% python3 -q
>>> import numpy as np
>>> import numpy.linalg as la
>>> np.set_printoptions(precision=2, suppress=True, linewidth=120, floatmode="fixed")
>>> tidy = lambda a: np.round(a, 2) + 0
>>> J = np.load("case8.npy")
>>> tidy(J)
array([[ 4.96, 10.44, -5.70,  9.09, -4.37, -1.24],
       [ 2.74,  1.36, -6.71,  5.25, -5.98, -2.65],
       [ 1.06,  1.52, -7.06,  5.35, -7.00,  0.12],
       [ 3.17,  5.05, -3.43,  3.10, -4.13,  0.90],
       [ 3.30,  5.86, -5.49,  6.12, -5.10, -0.46],
       [ 4.43,  7.41, -4.84,  6.36, -4.20, -1.18],
       [ 1.15,  0.51, -8.71,  6.93, -7.78, -1.80],
       [ 5.27,  9.38, -2.10,  4.14, -2.42,  0.39],
       [ 2.53,  5.56, -5.77,  6.13, -5.62,  0.52],
       [ 1.32, -1.06, -7.06,  4.13, -6.87, -1.64],
       [ 2.73,  3.87, -7.09,  6.98, -6.18, -1.66],
       [ 5.18, 11.34, -4.08,  7.56, -3.45,  0.05],
       [ 3.79,  8.37, -4.95,  6.82, -4.58,  0.34],
       [ 1.56,  0.72, -7.33,  5.40, -6.88, -1.36],
       [ 2.37,  8.84, -5.62,  7.53, -5.63,  2.56],
       [ 2.51,  7.79, -1.90,  2.39, -3.69,  4.57],
       [ 2.55,  2.67, -7.02,  6.25, -6.23, -1.89],
       [ 4.45,  7.33, -3.97,  5.24, -3.76, -0.59],
       [ 1.65,  6.27, -5.18,  5.52, -5.77,  2.87],
       [ 3.24,  8.42, -1.15,  1.96, -2.96,  4.18],
       [ 2.87,  3.94, -7.92,  8.08, -6.52, -2.49],
       [ 3.55,  5.02, -2.32,  1.80, -3.39,  1.06],
       [ 4.62,  4.70, -4.47,  4.59, -3.93, -2.59],
       [ 2.09,  5.19, -8.21,  8.89, -7.06, -0.72],
       [ 4.44,  5.01, -0.85,  0.17, -2.20,  0.60],
       [ 2.14, -1.42, -6.71,  3.71, -6.28, -2.99],
       [ 4.74, 12.32, -1.43,  4.63, -2.34,  3.28],
       [ 4.60, 11.63, -4.22,  7.74, -3.81,  1.11],
       [ 2.98,  4.50, -5.52,  5.39, -5.27, -0.60],
       [ 3.21,  2.65, -6.35,  5.57, -5.57, -2.56],
       [ 4.28,  9.01, -2.24,  3.87, -2.98,  1.84],
       [ 2.58,  2.62, -5.39,  4.20, -5.40, -0.75],
       [ 2.86,  4.66, -3.95,  3.48, -4.55,  0.87],
       [ 4.72,  7.66, -1.56,  2.46, -2.42,  0.90],
       [ 2.97,  3.45, -4.47,  3.56, -4.75, -0.32],
       [ 2.95,  3.91, -3.12,  2.10, -4.08,  0.95],
       [ 2.14,  3.64, -5.63,  4.89, -5.75,  0.36],
       [ 3.85,  2.76, -6.71,  6.23, -5.43, -3.89]])
>>> cov = np.cov(J, rowvar=False)
>>> cov.shape
(6, 6)
>>> tidy(J.std(axis=0))
array([1.16, 3.39, 2.10, 2.04, 1.48, 1.94])
>>> r0, r1 = J[23], J[12]
>>> tidy(r0 @ r0)
np.float64(228.11)
>>> print(tidy(r0 @ r1))
184.78
>>> p = (r0 @ r1) / (r0 @ r0) * r0
>>> tidy(r1 - p)
array([ 2.10,  4.16,  1.70, -0.38,  1.14,  0.92])
>>> Ac = J - J.mean(axis=0)
>>> evecs = la.svd(Ac)[2][:4]
>>> other = Ac - Ac @ evecs.T @ evecs
>>> tidy(np.cov(Ac @ evecs.T, rowvar=False))
array([[18.42,  0.00,  0.00,  0.00],
       [ 0.00,  7.27,  0.00,  0.00],
       [ 0.00,  0.00,  2.40,  0.00],
       [ 0.00,  0.00,  0.00,  0.00]])
>>> tidy(la.norm(other) / la.norm(Ac))
np.float64(0.0)
>>> K = np.load("arr.npy")
>>> K
array([[0.00, 1.00, 1.00, 1.00],
       [1.00, 0.00, 1.00, 1.00],
       [1.00, 1.00, 0.00, 1.00],
       [1.00, 1.00, 1.00, 0.00]])
>>> w, evecs = la.eigh(K)
>>> print(tidy(la.eigvalsh(K + -2 * np.eye(4))))
[-3.00 -3.00 -3.00  1.00]
>>> tidy(evecs @ np.diag(w) @ evecs.T)
array([[0.00, 1.00, 1.00, 1.00],
       [1.00, 0.00, 1.00, 1.00],
       [1.00, 1.00, 0.00, 1.00],
       [1.00, 1.00, 1.00, 0.00]])
>>> tidy(w)
array([-1.00, -1.00, -1.00,  3.00])
>>> tidy(evecs.T @ K @ evecs)
array([[-1.00,  0.00,  0.00,  0.00],
       [ 0.00, -1.00,  0.00,  0.00],
       [ 0.00,  0.00, -1.00,  0.00],
       [ 0.00,  0.00,  0.00,  3.00]])
>>> (w > 1e-8).sum(), (w < -1e-8).sum()
(np.int64(1), np.int64(3))
>>> np.unique(w.round(6) + 0, return_counts=True)[1]
array([3, 1])
>>> K.reshape(-1, 2)
array([[0.00, 1.00],
       [1.00, 1.00],
       [1.00, 0.00],
       [1.00, 1.00],
       [1.00, 1.00],
       [0.00, 1.00],
       [1.00, 1.00],
       [1.00, 0.00]])
>>> K.ravel(order="F")
array([0.00, 1.00, 1.00, 1.00, 1.00, 0.00, 1.00, 1.00, 1.00, 1.00, 0.00, 1.00, 1.00, 1.00, 1.00, 0.00])
>>> blk = K.reshape(4, 2, -1)
>>> print(np.swapaxes(blk, 1, 2)[1])
[[1.00 1.00]
 [0.00 1.00]]
>>> A = np.loadtxt("block4.csv", delimiter=",")
>>> tidy(A)
array([[ 0.96,  0.13,  0.04, -0.07,  0.09, -0.06],
       [ 0.13,  0.57, -0.14,  0.25, -0.31,  0.22],
       [ 0.04, -0.14,  0.95,  0.08, -0.10,  0.07],
       [-0.07,  0.25,  0.08,  0.85,  0.18, -0.13],
       [ 0.09, -0.31, -0.10,  0.18,  0.78,  0.16],
       [-0.06,  0.22,  0.07, -0.13,  0.16,  0.89]])
>>> tidy(np.trace(la.pinv(A) @ A))
np.float64(5.0)
>>> np.unique(A.round(6), axis=0).shape
(6, 6)
>>> tidy(A @ la.pinv(A) @ A)
array([[ 0.96,  0.13,  0.04, -0.07,  0.09, -0.06],
       [ 0.13,  0.57, -0.14,  0.25, -0.31,  0.22],
       [ 0.04, -0.14,  0.95,  0.08, -0.10,  0.07],
       [-0.07,  0.25,  0.08,  0.85,  0.18, -0.13],
       [ 0.09, -0.31, -0.10,  0.18,  0.78,  0.16],
       [-0.06,  0.22,  0.07, -0.13,  0.16,  0.89]])
>>> np.abs(np.diag(la.qr(A)[1])) > 1e-9
array([ True,  True,  True,  True,  True, False])
>>> la.lstsq(A[:-1].T, A[-1])[2]
np.int32(5)
